$ python -q
>>> import numpy as np
>>> from numpy import linalg as LA
>>> np.set_printoptions(precision=2, suppress=True, linewidth=120, legacy="1.25")
>>> rng = np.random.default_rng(656)
>>> E = np.eye(4, dtype=int)[rng.permutation(4)]
>>> print(E)
[[0 0 0 1]
 [0 0 1 0]
 [0 1 0 0]
 [1 0 0 0]]
>>> # orthonormal columns
>>> T = np.stack([E, -2 * E, E[::-1]])
>>> print(LA.matrix_rank(T.reshape(3, -1)))
2
>>> print(T.shape)
(3, 4, 4)
>>> print(LA.matrix_rank(T))
[4 4 4]
>>> print(T.sum(axis=0))
[[ 1  0  0 -1]
 [ 0  1 -1  0]
 [ 0 -1  1  0]
 [-1  0  0  1]]
>>> print([round(float(LA.det(E[:i, :i])), 2) + 0 for i in range(1, 5)])
[0.0, 0.0, 0.0, 1.0]
>>> vec = np.array([2, 2, 1, 0])
>>> print([p for p in range(1, 25) if np.allclose(LA.matrix_power(E, p), np.eye(4))])
[2, 4, 6, 8, 10, 12, 14, 16, 18, 20, 22, 24]
>>> print(np.round(LA.norm(vec), 2), round(float(LA.norm(E @ vec)), 2))
3.0 3.0
>>> print(np.abs(LA.eigvals(E)))
[1. 1. 1. 1.]
>>> print(LA.inv(E))
[[0. 0. 0. 1.]
 [0. 0. 1. 0.]
 [0. 1. 0. 0.]
 [1. 0. 0. 0.]]
>>> print(np.round(LA.det(E), 2))
1.0
>>> m1 = np.loadtxt("a.csv", delimiter=",")
>>> print(m1)
[[-2.  2.  1.  1.  2.  0. -2. -2. -1.]
 [ 2. -2.  2.  1.  1.  2.  0. -2. -2.]
 [ 1.  2. -2.  2.  1.  1.  2.  0. -2.]
 [ 1.  1.  2. -2.  2.  1.  1.  2.  0.]
 [ 2.  1.  1.  2. -2.  2.  1.  1.  2.]
 [ 0.  2.  1.  1.  2. -2.  2.  1.  1.]
 [-2.  0.  2.  1.  1.  2. -2.  2.  1.]
 [-2. -2.  0.  2.  1.  1.  2. -2.  2.]
 [-1. -2. -2.  0.  2.  1.  1.  2. -2.]]
>>> print(round(LA.norm(m1, 2) / LA.norm(m1), 2))
0.42
>>> print([round(float(LA.det(m1[:i, :i])), 2) + 0 for i in range(1, 10)])
[-2.0, 0.0, 18.0, -99.0, 484.0, -1540.0, -3936.0, 43524.0, 11748.0]
>>> print((m1 + m1.T) / 2)
[[-2.  2.  1.  1.  2.  0. -2. -2. -1.]
 [ 2. -2.  2.  1.  1.  2.  0. -2. -2.]
 [ 1.  2. -2.  2.  1.  1.  2.  0. -2.]
 [ 1.  1.  2. -2.  2.  1.  1.  2.  0.]
 [ 2.  1.  1.  2. -2.  2.  1.  1.  2.]
 [ 0.  2.  1.  1.  2. -2.  2.  1.  1.]
 [-2.  0.  2.  1.  1.  2. -2.  2.  1.]
 [-2. -2.  0.  2.  1.  1.  2. -2.  2.]
 [-1. -2. -2.  0.  2.  1.  1.  2. -2.]]
>>> print(np.allclose(m1, m1.T))
True
>>> print(round(float(LA.det(m1)), 2))
11748.0
>>> print(np.sort(np.abs(LA.eigvals(m1))))
[0.06 1.74 3.94 4.92 5.27 5.71 5.76 5.91 6.06]
>>> print(m1 @ m1)
[[23.  3.  2. -2. -9.  3.  8.  2. -4.]
 [ 3. 26.  3.  2.  2. -7.  0.  5.  2.]
 [ 2.  3. 23.  0.  4.  6. -7.  0.  8.]
 [-2.  2.  0. 20.  2.  8.  6. -7.  3.]
 [-9.  2.  4.  2. 24.  2.  4.  2. -9.]
 [ 3. -7.  6.  8.  2. 20.  0.  2. -2.]
 [ 8.  0. -7.  6.  4.  0. 23.  3.  2.]
 [ 2.  5.  0. -7.  2.  2.  3. 26.  3.]
 [-4.  2.  8.  3. -9. -2.  2.  3. 23.]]
>>> print(np.trace(m1))
-18.0
>>> print(round(float(np.abs(LA.eigvals(m1)).max()), 2))
6.06
>>> print(np.allclose(m1 @ m1.T, m1.T @ m1))
True
